$ python3 -q
>>> import numpy as np
>>> from numpy import linalg as LA
>>> np.set_printoptions(precision=2, suppress=True, linewidth=160)
>>> F = np.load("mat.npy")
>>> F
array([[0, 0, 3],
       [0, 0, 0],
       [0, 0, 3]])
>>> np.sort(LA.eigvals(F).real)
array([0., 0., 3.])
>>> round(LA.det(F), 2)
np.float64(0.0)
>>> (LA.matrix_power((F != 0) + (F.T != 0) + np.eye(3), 3) > 0).astype(int)
array([[1, 0, 1],
       [0, 1, 0],
       [1, 0, 1]])
>>> U, sigma, Vt = LA.svd(F)
>>> vecs = Vt[:(sigma > 1e-8).sum()]
>>> rng = np.random.default_rng(8009)
>>> vec = F[1] + 3 * F[2] + rng.integers(2) * np.eye(3)[0]
>>> vec
array([1., 0., 9.])
>>> np.diag(vecs.T @ vecs)
array([0., 0., 1.])
>>> round(float(LA.norm(vec - vecs.T @ vecs @ vec)), 2)
1.0
>>> print(vecs.T @ vecs)
[[0. 0. 0.]
 [0. 0. 0.]
 [0. 0. 1.]]
>>> print(LA.matrix_rank(np.vstack([F, vec])))
2
>>> print(F.T @ F)
[[ 0  0  0]
 [ 0  0  0]
 [ 0  0 18]]
>>> LA.norm(F, axis=0)
array([0.  , 0.  , 4.24])
>>> np.trace(F)
np.int64(3)
>>> print(round(float(np.abs(LA.eigvals(F)).max()), 2))
3.0
>>> LA.matrix_power(F, 4)
array([[ 0,  0, 81],
       [ 0,  0,  0],
       [ 0,  0, 81]])
>>> (F + F.T) / 2
array([[0. , 0. , 1.5],
       [0. , 0. , 0. ],
       [1.5, 0. , 3. ]])
>>> F @ F
array([[0, 0, 9],
       [0, 0, 0],
       [0, 0, 9]])
>>> np.round(LA.det(F), 2)
np.float64(0.0)
>>> feats = np.array([[2, 1, 1, 1],
...     [0, -1, -2, 1],
...     [0, -2, 2, -2],
...     [1, -2, -1, 1],
...     [-1, -2, 1, -1]]) * (rng.random((5, 4)) < 0.3)
>>> feats
array([[ 2,  0,  1,  0],
       [ 0,  0,  0,  0],
       [ 0, -2,  2,  0],
       [ 0,  0, -1,  0],
       [ 0, -2,  1, -1]])
>>> blk = np.stack([feats, 3 * feats, feats[::-1]])
>>> LA.matrix_rank(blk.reshape(3, -1))
np.int64(2)
>>> print(np.einsum("bij,cij->bc", blk, blk))
[[ 20  60  10]
 [ 60 180  30]
 [ 10  30  20]]
>>> vec = np.array([3, 3, 1, 3])
>>> y = feats @ vec
>>> y
array([ 7,  0, -4, -1, -8])
>>> LA.solve(feats.T @ feats, feats.T @ y)
array([3., 3., 1., 3.])
>>> y = y + 0.3 * rng.normal(size=5)
>>> y
array([ 7.22,  0.06, -4.35, -1.09, -7.76])
>>> c, *_ = LA.lstsq(feats, y)
>>> c.round()
array([3., 3., 1., 2.])
>>> round(LA.norm(y - feats @ c), 2)
np.float64(0.06)
>>> np.round(feats.T @ (y - feats @ c), 2) + 0
array([0., 0., 0., 0.])
>>> U, sigma, Vt = LA.svd(F)
>>> sigma
array([4.24, 0.  , 0.  ])
>>> np.argmax(sigma[:-1] / (sigma[1:] + 1e-6)) + 1
np.int64(1)
>>> other = U[:, :1] @ np.diag(sigma[:1]) @ Vt[:1]
>>> print(np.round(np.abs(F - other).max(), 2))
0.0
>>> LA.matrix_rank(F, rtol=0.05)
np.int64(1)
>>> LA.matrix_rank(other)
np.int64(1)
>>> print(round(float(LA.norm(F - other, 2)), 2), sigma[1])
0.0 0.0
>>> other
array([[0., 0., 3.],
       [0., 0., 0.],
       [0., 0., 3.]])
>>> data = np.load("arr.npy")
>>> data
array([[ 1.  ,  0.  ,  0.  ,  0.  ],
       [ 0.  ,  0.69,  0.  ,  0.72],
       [ 0.  ,  0.  ,  1.  ,  0.  ],
       [ 0.  , -0.72,  0.  ,  0.69]])
>>> other = data + rng.integers(-2, 3, (4, 1)) @ rng.integers(-2, 3, (1, 4))
>>> other
array([[ 1.  , -2.  ,  0.  , -1.  ],
       [ 0.  ,  2.69,  0.  ,  1.72],
       [ 0.  ,  2.  ,  1.  ,  1.  ],
       [ 0.  ,  1.28,  0.  ,  1.69]])
>>> np.round(LA.svd(other - data, compute_uv=False), 2) + 0
array([4.47, 0.  , 0.  , 0.  ])
>>> def softmax(z):
...     e = np.exp(z - z.max(axis=-1, keepdims=True))
...     return e / e.sum(axis=-1, keepdims=True)
... 
>>> print(softmax(data[0] + 5))
[0.48 0.17 0.17 0.17]
>>> softmax(data[0])
array([0.48, 0.17, 0.17, 0.17])
>>> S = data @ data.T / np.sqrt(4)
>>> softmax(S)[0] @ data
array([ 0.35, -0.01,  0.22,  0.3 ])
>>> print(softmax(S + np.triu(np.full(S.shape, -np.inf), 1)))
[[1.   0.   0.   0.  ]
 [0.38 0.62 0.   0.  ]
 [0.27 0.27 0.45 0.  ]
 [0.22 0.22 0.22 0.35]]
>>> vec = np.array([1, 4, 0, 2])
>>> h1 = np.maximum(data @ vec, 0)
>>> print(h1)
[1.   4.22 0.   0.  ]
>>> np.tanh(data @ vec)
array([ 0.76,  1.  ,  0.  , -0.9 ])
>>> m1 = np.load("block18.npy")
>>> m1
array([[4., 3., 0.],
       [3., 4., 0.],
       [0., 0., 4.]])
>>> (LA.matrix_power((m1 != 0) + (m1.T != 0) + np.eye(3), 3) > 0).astype(int)
array([[1, 1, 0],
       [1, 1, 0],
       [0, 0, 1]])
>>> print(np.round(LA.det(m1), 2))
28.0
>>> print((m1 != 0).astype(int))
[[1 1 0]
 [1 1 0]
 [0 0 1]]
>>> vec = np.ones(3)
>>> for _ in range(5):
...     vec = m1 @ vec
...     vec /= LA.norm(vec)
...     print(round(vec @ m1 @ vec, 2))
... 
6.58
6.85
6.95
6.98
6.99
>>> np.round(LA.eigvalsh(m1)[-1], 2)
np.float64(7.0)
>>> ev, vecs = LA.eig(m1)
>>> ev
array([7., 1., 4.])
>>> np.sort(LA.eigvals(m1 @ m1))
array([ 1., 16., 49.])
>>> print(np.round(m1 @ vecs[:, 0] - ev[0] * vecs[:, 0], 2) + 0)
[0. 0. 0.]
>>> np.sort(LA.eigvals(m1.T))
array([1., 4., 7.])
>>> P = np.triu(np.array([[0, 1, 2], [2, 3, 0], [1, 3, 2]]), 1) + np.eye(3)
>>> other = P @ m1 @ LA.inv(P)
>>> print(LA.matrix_rank(other))
3
>>> round(LA.det(other), 2)
np.float64(28.0)
>>> P @ m1 - m1 @ P
array([[ 3.,  0.,  0.],
       [ 0., -3., -6.],
       [ 0.,  0.,  0.]])
>>> vec = np.array([3, 3, -2])
>>> m1 @ np.ones(3)
array([7., 7., 4.])
>>> (m1 * vec).sum(axis=1)
array([21., 21., -8.])
>>> (m1 @ vec).argmax()
np.int64(0)
>>> m1 @ (2 * vec)
array([ 42.,  42., -16.])
>>> np.einsum("ij,j->i", m1, vec)
array([21., 21., -8.])
>>> print(np.sign((m1 @ vec).round(6)))
[ 1.  1. -1.]
>>> m1 @ np.eye(3)[1]
array([3., 4., 0.])
>>> K = np.load("run14.npy")
>>> K
array([[ 0.14,  0.44, -0.65,  0.64,  0.29],
       [-0.44, -1.21,  1.49, -1.07, -0.12],
       [ 0.48,  0.91, -1.37,  0.45, -0.27]])
>>> w1 = np.array([[-1, -1, -3, -1],
...     [1, -1, -3, 1],
...     [-2, -3, 3, 2],
...     [-1, 1, -3, 2],
...     [3, 2, -3, 1]])
>>> c = np.array([2, 2, 3, 3])
>>> H = np.maximum(K @ w1 + c, 0)
>>> (H > 0).astype(int)
array([[1, 1, 0, 1],
       [0, 0, 1, 1],
       [1, 1, 0, 1]])
>>> (H > 0).mean(axis=0)
array([0.67, 0.67, 0.33, 1.  ])
>>> W2 = np.array([[1, 3], [3, 3], [0, 1], [2, 3]])
>>> print((H @ W2).round(6).argmax(axis=1))
[1 1 1]
>>> print(w1 @ W2)
[[ -6 -12]
 [  0   0]
 [ -7  -6]
 [  6   3]
 [ 11  15]]
>>> print(H @ W2)
[[24.74 35.97]
 [ 5.9  24.84]
 [20.44 29.58]]
>>> r0, r1 = K[2], K[1]
>>> round(r0 @ r0, 2)
np.float64(3.21)
>>> print(np.round(r0 @ r1, 2))
-3.8
>>> p = (r0 @ r1) / (r0 @ r0) * r0
>>> p
array([-0.57, -1.08,  1.62, -0.53,  0.32])
>>> r1 - p
array([ 0.13, -0.13, -0.13, -0.54, -0.44])
>>> round((r1 - p) @ r0, 2)
np.float64(0.0)
>>> np.round(LA.norm(K, 2), 2)
np.float64(3.0)
>>> print(np.round(LA.norm(K, 1), 2), np.round(LA.norm(K, np.inf), 2))
3.51 4.33
>>> LA.norm(K, axis=1)
array([1.06, 2.24, 1.79])
>>> LA.norm(K, axis=0)
array([0.67, 1.58, 2.13, 1.33, 0.41])
>>> other = np.array([[-2, -1, 2], [1, -1, -1], [-2, -2, 2], [-2, 2, 2], [2, 2, 2]])
>>> np.einsum("ik,kj->ij", K, other)
array([[ 0.76,  2.58,  0.4 ],
       [-1.41, -3.71,  0.93],
       [ 1.25,  1.71, -2.33]])
>>> print(np.einsum("ij,ij->i", K, K))
[1.13 5.04 3.21]
>>> K @ other
array([[ 0.76,  2.58,  0.4 ],
       [-1.41, -3.71,  0.93],
       [ 1.25,  1.71, -2.33]])
>>> LA.matrix_rank(K @ other)
np.int64(3)
>>> U, sigma, Vt = LA.svd(K, full_matrices=False)
>>> print(np.round(Vt @ Vt.T, 2) + 0)
[[1. 0. 0.]
 [0. 1. 0.]
 [0. 0. 1.]]
>>> np.abs(Vt[0])
array([0.22, 0.52, 0.71, 0.42, 0.01])
>>> U.shape, sigma.shape, Vt.shape
((3, 3), (3,), (3, 5))
>>> (sigma > 1e-8).sum()
np.int64(3)
>>> np.abs(U[:, 0]).round(6).argmax()
np.int64(1)
>>> np.cumsum(sigma ** 2) / np.sum(sigma ** 2)
array([0.96, 1.  , 1.  ])
>>> np.round(np.sqrt((sigma ** 2).sum()), 2), np.round(LA.norm(K), 2)
(np.float64(3.06), np.float64(3.06))
>>> sigma / sigma[0]
array([1.  , 0.2 , 0.04])
>>> print(np.round(U.T @ U, 2) + 0)
[[1. 0. 0.]
 [0. 1. 0.]
 [0. 0. 1.]]
>>> np.round(U.T @ K @ Vt.T, 2) + 0
array([[3.  , 0.  , 0.  ],
       [0.  , 0.6 , 0.  ],
       [0.  , 0.  , 0.11]])
>>> W0 = np.loadtxt("a.csv", delimiter=",")
>>> W0
array([[  0.35,   0.46,   0.18],
       [ -0.74,  -2.63,  -0.32],
       [  0.14,   1.29,   0.14],
       [  0.1 ,   0.2 ,   0.1 ],
       [ -1.23,  -4.88,  -0.49],
       [  1.31,   5.08,   0.58],
       [  2.1 ,   8.61,   1.02],
       [  4.14,  16.15,   2.1 ],
       [ -5.43, -21.91,  -2.66],
       [  3.84,  15.24,   1.81],
       [ -4.07, -16.  ,  -2.1 ],
       [  1.61,   6.73,   0.97],
       [ -3.68, -14.92,  -1.79],
       [ -0.82,  -2.37,  -0.53],
       [  0.13,   0.8 ,   0.02],
       [ -0.28,  -1.34,  -0.11],
       [  1.83,   7.94,   0.91],
       [ -1.9 ,  -7.08,  -0.88],
       [  1.8 ,   7.03,   0.76],
       [ -3.24, -13.11,  -1.38],
       [  0.38,   2.49,   0.21],
       [ -2.04,  -8.31,  -1.01],
       [ -0.2 ,  -1.6 ,  -0.15],
       [  3.91,  15.4 ,   1.78],
       [ -0.74,  -2.26,  -0.24],
       [ -0.05,  -0.09,   0.19],
       [ -3.04, -12.2 ,  -1.22],
       [  0.01,   0.15,  -0.05],
       [  0.33,   1.44,   0.04]])
>>> d = LA.norm(W0[:, None] - W0[None], axis=-1)
>>> LA.matrix_rank(d ** 2)
np.int64(5)
>>> d.shape
(29, 29)
>>> np.unravel_index(d.round(6).argmax(), d.shape)
(np.int64(7), np.int64(8))
